In [1]: import numpy as np

In [2]: import numpy.linalg as la

In [3]: np.set_printoptions(suppress=True, linewidth=200)

In [4]: def rd(a):
   ...:     return np.round(a, 2) + 0
   ...: 

In [5]: J = np.loadtxt("block11.csv", delimiter=",")

In [6]: rd(J)
Out[6]: 
array([[-0.04, -0.43,  0.01,  0.27, -0.46, -0.65],
       [ 0.85, -0.09,  0.1 ,  0.25,  0.38, -0.13],
       [-0.35, -0.24, -0.29,  0.56,  0.45,  0.27],
       [-0.12,  0.12,  0.45, -0.18, -0.08,  0.1 ],
       [ 0.31,  0.34, -0.6 , -0.09, -0.38,  0.2 ],
       [ 0.04, -0.24, -0.11, -0.4 ,  0.17,  0.06],
       [-0.04, -0.13, -0.5 ,  0.04, -0.1 , -0.07],
       [ 0.19, -0.47,  0.21,  0.19, -0.47,  0.65],
       [-0.04,  0.57,  0.18,  0.56, -0.19,  0.01]])

In [7]: x = np.array([-8, 9, 4, 6, 4, -6])

In [8]: rhs = J @ x

In [9]: rd(la.pinv(J) @ J)
Out[9]: 
array([[1., 0., 0., 0., 0., 0.],
       [0., 1., 0., 0., 0., 0.],
       [0., 0., 1., 0., 0., 0.],
       [0., 0., 0., 1., 0., 0.],
       [0., 0., 0., 0., 1., 0.],
       [0., 0., 0., 0., 0., 1.]])

In [10]: rd(rhs)
Out[10]: array([ 0.25, -3.4 ,  3.  ,  1.78, -5.02, -4.98, -2.54, -9.59,  8.77])

In [11]: rng = np.random.default_rng(89638)

In [12]: rhs = rhs + 0.1 * rng.normal(size=9)

In [13]: rd(rhs)
Out[13]: array([ 0.25, -3.31,  2.85,  1.99, -4.77, -4.96, -2.67, -9.51,  8.98])

In [14]: b, *_ = la.lstsq(J, rhs)

In [15]: b.round()
Out[15]: array([-8.,  9.,  4.,  6.,  4., -6.])

In [16]: rd(la.norm(rhs - J @ b))
Out[16]: np.float64(0.22)

In [17]: rd(b)
Out[17]: array([-7.8 ,  9.24,  4.11,  5.99,  3.79, -5.92])
